% ipython --no-banner

In [1]: import numpy as np

In [2]: np.set_printoptions(precision=2, suppress=True, linewidth=140, legacy="1.25")

In [3]: E = np.load("data.npy")

In [4]: E
Out[4]: 
array([[  1.2,   0.4,   0.5],
       [ -0.4,  -1.3,   1.1],
       [  0.1,  -2.1,  -0.5],
       [  0.2,  -1.2,   1.3],
       [ -0.1,   1. ,   0.2],
       [  0.7,   1.5,  -0.7],
       [  0.8,  -1. ,  -0.5],
       [  2. , -16. , -14. ],
       [  1.5,  -0.5,  -0.1],
       [ -0.7,  -0.7,   0.9],
       [  0. ,   0.3,   0.9]])

In [5]: np.linalg.norm(E, axis=1).argmax()
Out[5]: 7

In [6]: np.linalg.norm(E, axis=0)
Out[6]: array([ 3.09, 16.39, 14.21])

In [7]: np.round(np.linalg.norm(E[6], 1), 2), np.round(np.linalg.norm(E[6], np.inf), 2)
Out[7]: (2.3, 1.0)

In [8]: print(round(np.linalg.norm(E, "nuc"), 2))
27.18

In [9]: print(round(np.linalg.norm(E, 2), 2))
21.53

In [10]: round(np.linalg.norm(E[6] - E[9]), 2)
Out[10]: 2.07

In [11]: K = np.load("a.npy")

In [12]: K
Out[12]: 
array([[ 4.52, -1.9 ,  0.96],
       [-0.26, -4.22, -2.67],
       [ 1.27,  4.27,  2.27],
       [-3.4 ,  2.43,  2.74],
       [ 2.55,  2.15,  3.72],
       [-0.3 ,  4.49, -2.18],
       [-4.01,  0.81, -2.87],
       [ 0.  ,  0.02,  5.  ],
       [ 1.89, -4.13,  2.08],
       [ 2.69,  3.29, -2.63],
       [-3.34,  3.58, -1.01],
       [ 2.8 ,  2.37,  3.4 ],
       [-1.32,  2.46, -4.15],
       [-3.44, -3.08, -1.92],
       [-2.13, -0.12, -4.52],
       [-1.35,  4.68,  1.13],
       [-0.54,  3.13,  3.86],
       [-4.39,  1.27,  2.02]])

In [13]: Ac = (K - K.mean(axis=0)) / K.std(axis=0)

In [14]: print(Ac.std(axis=0))
[1. 1. 1.]

In [15]: beta = np.linalg.lstsq(np.delete(Ac, 1, axis=1), Ac[:, 1])[0]

In [16]: beta
Out[16]: array([-0.12,  0.16])

In [17]: print(np.abs(beta).argmax())
1

In [18]: Q, R = np.linalg.qr(K)

In [19]: Q @ R
Out[19]: 
array([[ 4.52, -1.9 ,  0.96],
       [-0.26, -4.22, -2.67],
       [ 1.27,  4.27,  2.27],
       [-3.4 ,  2.43,  2.74],
       [ 2.55,  2.15,  3.72],
       [-0.3 ,  4.49, -2.18],
       [-4.01,  0.81, -2.87],
       [ 0.  ,  0.02,  5.  ],
       [ 1.89, -4.13,  2.08],
       [ 2.69,  3.29, -2.63],
       [-3.34,  3.58, -1.01],
       [ 2.8 ,  2.37,  3.4 ],
       [-1.32,  2.46, -4.15],
       [-3.44, -3.08, -1.92],
       [-2.13, -0.12, -4.52],
       [-1.35,  4.68,  1.13],
       [-0.54,  3.13,  3.86],
       [-4.39,  1.27,  2.02]])

In [20]: round(abs(R[0, 0]), 2), np.round(np.linalg.norm(K[:, 0]), 2)
Out[20]: (11.21, 11.21)

In [21]: Q.shape, R.shape
Out[21]: ((18, 3), (3, 3))

In [22]: Y = np.array([[-4, 0], [-1, 3], [-2, -5]])

In [23]: np.vstack([K, Y.T]).shape
Out[23]: (20, 3)

In [24]: np.einsum("ij,ij->i", K, K)
Out[24]: array([24.96, 25.  , 25.  , 24.97, 24.96, 25.  , 24.97, 25.  , 24.96, 24.98, 24.99, 25.02, 25.02, 25.01, 24.98, 25.  , 24.99, 24.97])

In [25]: np.linalg.matrix_rank(np.vstack([K, Y.T]))
Out[25]: 3

In [26]: dist = np.linalg.norm(K[:, None] - K[None], axis=-1)

In [27]: np.flatnonzero(dist[4] < dist.mean() / 2)
Out[27]: array([ 2,  4, 11])

In [28]: dist[4].round(6).argsort(kind="stable")[:4]
Out[28]: array([ 4, 11,  2, 16])

In [29]: P = K @ np.linalg.solve(K.T @ K, K.T)

In [30]: P @ K[:, 2]
Out[30]: array([ 0.96, -2.67,  2.27,  2.74,  3.72, -2.18, -2.87,  5.  ,  2.08, -2.63, -1.01,  3.4 , -4.15, -1.92, -4.52,  1.13,  3.86,  2.02])

In [31]: X = np.load("dump.npy")

In [32]: X
Out[32]: 
array([[1, 4, 5],
       [1, 4, 5],
       [0, 3, 2],
       [0, 0, 0],
       [1, 4, 5],
       [0, 1, 0],
       [0, 0, 0],
       [0, 2, 0],
       [3, 5, 8],
       [0, 0, 0],
       [0, 0, 0],
       [1, 4, 5],
       [0, 0, 0],
       [0, 2, 0],
       [0, 0, 0],
       [1, 4, 5],
       [0, 1, 0],
       [0, 3, 2],
       [0, 1, 0],
       [0, 0, 0],
       [0, 2, 0],
       [0, 2, 0],
       [0, 0, 0],
       [3, 5, 8],
       [0, 0, 0],
       [1, 4, 5]])

In [33]: left, sigma, VT = np.linalg.svd(X, full_matrices=False)

In [34]: np.round(VT @ VT.T, 2) + 0
Out[34]: 
array([[1., 0., 0.],
       [0., 1., 0.],
       [0., 0., 1.]])

In [35]: print(np.cumsum(sigma ** 2) / np.sum(sigma ** 2))
[0.96 1.   1.  ]

In [36]: np.abs(left[:, 0]).round(6).argmax()
Out[36]: 8

In [37]: np.allclose(left * sigma @ VT, X)
Out[37]: True

In [38]: np.round(left.T @ X @ VT.T, 2) + 0
Out[38]: 
array([[21.74,  0.  ,  0.  ],
       [ 0.  ,  4.3 ,  0.  ],
       [ 0.  ,  0.  ,  1.35]])

In [39]: P = X @ np.linalg.solve(X.T @ X, X.T)

In [40]: print(np.diag(P))
[0.14 0.14 0.15 0.   0.14 0.05 0.   0.2  0.47 0.   0.   0.14 0.   0.2  0.   0.14 0.05 0.15 0.05 0.   0.2  0.2  0.   0.47 0.   0.14]

In [41]: round(np.trace(P), 2)
Out[41]: 3.0

In [42]: print(np.allclose(P @ P, P))
True

In [43]: np.linalg.matrix_rank(np.eye(26) - P)
Out[43]: 23

In [44]: rng = np.random.default_rng(3395)

In [45]: J = np.triu(rng.random((3, 3)) < 0.8, 1).astype(int)

In [46]: J = J + J.T

In [47]: print(J)
[[0 1 0]
 [1 0 1]
 [0 1 0]]

In [48]: dist = np.linalg.norm(X[:, None] - X[None], axis=-1)

In [49]: np.flatnonzero(dist[1] < dist.mean() / 2)
Out[49]: array([ 0,  1,  4, 11, 15, 25])

In [50]: print(dist[1].round(6).argsort(kind="stable")[:4])
[ 0  1  4 11]

In [51]: dist[1]
Out[51]: 
array([0.  , 0.  , 3.32, 6.48, 0.  , 5.92, 6.48, 5.48, 3.74, 6.48, 6.48, 0.  , 6.48, 5.48, 6.48, 0.  , 5.92, 3.32, 5.92, 6.48, 5.48, 5.48,
       6.48, 3.74, 6.48, 0.  ])

In [52]: np.linalg.norm(X, axis=1)
Out[52]: 
array([6.48, 6.48, 3.61, 0.  , 6.48, 1.  , 0.  , 2.  , 9.9 , 0.  , 0.  , 6.48, 0.  , 2.  , 0.  , 6.48, 1.  , 3.61, 1.  , 0.  , 2.  , 2.  ,
       0.  , 9.9 , 0.  , 6.48])

In [53]: P = np.triu(np.array([[2, 3, 0], [0, -3, -2], [-5, -4, -2]]), 1) + np.eye(3)

In [54]: Y = P @ J @ np.linalg.inv(P)

In [55]: np.linalg.matrix_rank(Y)
Out[55]: 2

In [56]: np.round(np.poly(Y), 2) + 0
Out[56]: array([ 1.,  0., -2.,  0.])

In [57]: round(float(np.linalg.det(Y)), 2)
Out[57]: 0.0

In [58]: M = np.load("block9.npy")

In [59]: print(M)
[[  6.56 -17.95   4.93]
 [ -7.72   4.55  -5.24]
 [  7.04  -4.85  24.44]
 [ -8.37   7.2    7.94]
 [ 10.14  -1.6   14.15]
 [  6.09  -1.34  -7.31]
 [  5.5    7.7    6.68]
 [ -5.72   6.67   3.72]
 [-13.92  -4.9    1.47]
 [ -3.86  13.47  -7.41]
 [  0.87 -10.02   3.84]
 [ 12.11  -2.2    2.82]
 [ -2.2    3.35  -5.17]
 [ -4.59  -2.5    1.86]
 [ -6.98   0.97  -6.59]
 [ -1.11  12.68  11.54]
 [  1.11   3.22 -12.3 ]
 [ -0.32   3.15  -6.82]
 [  8.55   1.33 -10.74]
 [ -1.25   0.4    0.24]
 [  8.62   6.15   1.72]
 [-10.84   0.1    2.29]
 [-17.36   5.8   13.29]
 [  7.25  -9.1   -1.22]
 [ -6.18   3.48   4.2 ]]

In [60]: gram = np.cov(M, rowvar=False)

In [61]: np.polyfit(M[:, 2], M[:, 0], 1)
Out[61]: array([ 0.01, -0.69])

In [62]: np.corrcoef(M.T)
Out[62]: 
array([[ 1.  , -0.31,  0.01],
       [-0.31,  1.  , -0.1 ],
       [ 0.01, -0.1 ,  1.  ]])

In [63]: np.linalg.eigvalsh(gram)[::-1]
Out[63]: array([78.3 , 69.76, 36.97])

In [64]: M.std(axis=0)
Out[64]: array([7.76, 6.87, 8.38])

In [65]: print(np.round(np.corrcoef(M[:, 2], M[:, 0])[0, 1], 2))
0.01

In [66]: gram
Out[66]: 
array([[ 62.75, -17.04,   0.98],
       [-17.04,  49.1 ,  -6.22],
       [  0.98,  -6.22,  73.18]])

In [67]: np.median(M, axis=0)
Out[67]: array([-1.11,  1.33,  1.86])
